>>> import numpy as np
>>> np.set_printoptions(precision=3, suppress=True, linewidth=120)
>>> E = np.load("arr.npy")
>>> E
array([[ 3,  3,  3,  3],
       [ 3,  6,  6,  6],
       [ 3,  6,  9,  9],
       [ 3,  6,  9, 12]])
>>> blk = np.stack([E, 4 * E, E[::-1]])
>>> np.linalg.norm(blk, axis=(1, 2))
array([ 25.1  , 100.399,  25.1  ])
>>> np.einsum("bij,cij->bc", blk, blk)
array([[  630,  2520,   486],
       [ 2520, 10080,  1944],
       [  486,  1944,   630]])
>>> np.linalg.det(blk)
array([   81., 20736.,    81.])
>>> np.linalg.matrix_rank(blk.reshape(3, -1))
np.int64(2)
>>> (blk @ E.T).shape
(3, 4, 4)
>>> vals, evecs = np.linalg.eigh(E)
>>> vec = np.array([0, 8, 9, 6])
>>> evecs * np.abs(vals) @ evecs.T
array([[ 3.,  3.,  3.,  3.],
       [ 3.,  6.,  6.,  6.],
       [ 3.,  6.,  9.,  9.],
       [ 3.,  6.,  9., 12.]])
>>> np.abs(E).sum(axis=1).max(), round(float(np.abs(vals).max()), 3)
(np.int64(30), 24.873)
>>> evecs * np.maximum(vals, 0) @ evecs.T
array([[ 3.,  3.,  3.,  3.],
       [ 3.,  6.,  6.,  6.],
       [ 3.,  6.,  9.,  9.],
       [ 3.,  6.,  9., 12.]])
>>> low = np.linalg.cholesky(E)
>>> round(np.prod(np.diag(low)) ** 2, 3), round(float(np.linalg.det(E)), 3)
(np.float64(81.0), 81.0)
>>> low
array([[1.732, 0.   , 0.   , 0.   ],
       [1.732, 1.732, 0.   , 0.   ],
       [1.732, 1.732, 1.732, 0.   ],
       [1.732, 1.732, 1.732, 1.732]])
>>> np.linalg.eigvalsh(E).min() > 0
np.True_
>>> np.allclose(E @ E.T, E.T @ E)
True
>>> (E - E.T) / 2
array([[0., 0., 0., 0.],
       [0., 0., 0., 0.],
       [0., 0., 0., 0.],
       [0., 0., 0., 0.]])
>>> round(float(np.linalg.det(E)), 3)
81.0
>>> E @ E
array([[ 36,  63,  81,  90],
       [ 63, 117, 153, 171],
       [ 81, 153, 207, 234],
       [ 90, 171, 234, 270]])
>>> np.linalg.matrix_power(E, 2)
array([[ 36,  63,  81,  90],
       [ 63, 117, 153, 171],
       [ 81, 153, 207, 234],
       [ 90, 171, 234, 270]])
>>> (E + E.T) / 2
array([[ 3.,  3.,  3.,  3.],
       [ 3.,  6.,  6.,  6.],
       [ 3.,  6.,  9.,  9.],
       [ 3.,  6.,  9., 12.]])
>>> np.allclose(E, E.T)
True
>>> K = np.load("layer11.npy")
>>> K
array([[4, 2, 0, 2],
       [2, 2, 0, 3],
       [0, 0, 0, 0],
       [2, 3, 0, 5]])
>>> round(float(np.abs(np.linalg.eigvals(K)).max()), 3)
8.541
>>> (K - K.T) / 2
array([[0., 0., 0., 0.],
       [0., 0., 0., 0.],
       [0., 0., 0., 0.],
       [0., 0., 0., 0.]])
>>> K @ K
array([[24, 18,  0, 24],
       [18, 17,  0, 25],
       [ 0,  0,  0,  0],
       [24, 25,  0, 38]])
>>> vals, evecs = np.linalg.eigh(K)
>>> vec = np.array([3, 5, 3, 0])
>>> np.round(evecs * np.abs(vals) @ evecs.T, 3) + 0
array([[4., 2., 0., 2.],
       [2., 2., 0., 3.],
       [0., 0., 0., 0.],
       [2., 3., 0., 5.]])
>>> vec @ K @ vec
np.int64(146)
>>> (np.sign(evecs[:, -1].round(6)) == np.sign(evecs[0, -1].round(6))).astype(int)
array([1, 1, 0, 1])
>>> X = np.load("sample0.npy")
>>> X
array([[-5,  0,  0,  0],
       [ 0,  0, -9,  0],
       [ 0,  0,  0, -1],
       [ 0, -6,  0,  0]])
>>> rng = np.random.default_rng(833)
>>> M2 = X + rng.integers(-2, 3, (4, 3)) @ rng.integers(-2, 3, (3, 4))
>>> M2
array([[-2, -1, -2, -1],
       [ 1,  3, -8, -1],
       [-2, -3, -1,  0],
       [ 0, -7,  3,  3]])
>>> M2 - X
array([[ 3, -1, -2, -1],
       [ 1,  3,  1, -1],
       [-2, -3, -1,  1],
       [ 0, -1,  3,  3]])
>>> np.linalg.matrix_rank(M2 - X, tol=1e-8)
np.int64(3)
>>> np.abs(M2 - X).sum(axis=1)
array([7, 6, 7, 7])
>>> np.round(np.linalg.svd(M2 - X, compute_uv=False), 3) + 0
array([5.472, 4.709, 2.981, 0.   ])
>>> X.sum(axis=0)
array([-5, -6, -9, -1])
>>> np.unravel_index(np.abs(X).argmax(), X.shape)
(np.int64(1), np.int64(2))
>>> np.linalg.svd(X, compute_uv=False)
array([9., 6., 5., 1.])
>>> X.mean(axis=0)
array([-1.25, -1.5 , -2.25, -0.25])
>>> np.diff(X, axis=0)
array([[ 5,  0, -9,  0],
       [ 0,  0,  9, -1],
       [ 0, -6,  0,  1]])
>>> round(float(np.linalg.norm(X)), 3)
11.958
>>> X.sum(axis=1)
array([-5, -9, -1, -6])
>>> X.shape
(4, 4)
>>> vec = np.array([1, 0, 3, -1])
>>> np.linalg.norm(X @ vec) <= np.linalg.norm(X, 2) * np.linalg.norm(vec) + 1e-9
np.True_
>>> (X @ vec).argmax()
np.int64(2)
>>> X @ np.eye(4)[0]
array([-5.,  0.,  0.,  0.])
>>> np.sign((X @ vec).round(6))
array([-1, -1,  1,  0])
>>> X @ np.ones(4)
array([-5., -9., -1., -6.])
>>> r0 = np.array([-2, -2, 0, -2])
>>> M2 = X + np.outer(r0, np.eye(4)[2])
>>> np.linalg.matrix_rank(M2 - X)
np.int64(1)
>>> np.linalg.matrix_rank(np.linalg.inv(M2) - np.linalg.inv(X), tol=1e-8)
np.int64(1)
>>> data = np.array([[2.0, 1.0, 0.0], [0.0, 2.0, 1.0], [0.0, 0.0, 2.0]])
>>> left, sigma, VT = np.linalg.svd(data, full_matrices=False)
>>> (sigma > 1e-8).sum()
np.int64(3)
>>> sigma / sigma[0]
array([1.   , 0.769, 0.494])
>>> np.linalg.matrix_rank(data - data[0, 0] * np.eye(3))
np.int64(2)
>>> np.sort(np.linalg.eigvals(data))
array([2., 2., 2.])
>>> np.linalg.matrix_power(data - np.diag(np.diag(data)), 3)
array([[0., 0., 0.],
       [0., 0., 0.],
       [0., 0., 0.]])
>>> feats = np.load("block6.npy")
>>> feats
array([[0, 3, 0],
       [0, 1, 0],
       [0, 0, 3],
       [0, 2, 2]])
>>> rank = np.linalg.matrix_rank(feats)
>>> rank
np.int64(2)
>>> N = np.linalg.svd(feats)[2][rank:].T
>>> np.linalg.matrix_rank(feats.T @ feats), np.linalg.matrix_rank(feats @ feats.T)
(np.int64(2), np.int64(2))
>>> N[:, 0] / N[np.abs(N[:, 0]).round(6).argmax(), 0]
array([1., 0., 0.])
>>> N @ N.T
array([[1., 0., 0.],
       [0., 0., 0.],
       [0., 0., 0.]])
>>> np.allclose(feats @ N, 0)
True
>>> [int(np.linalg.matrix_rank(feats[:, :j + 1])) for j in range(3)]
[0, 1, 2]
>>> feats @ N
array([[0.],
       [0.],
       [0.],
       [0.]])
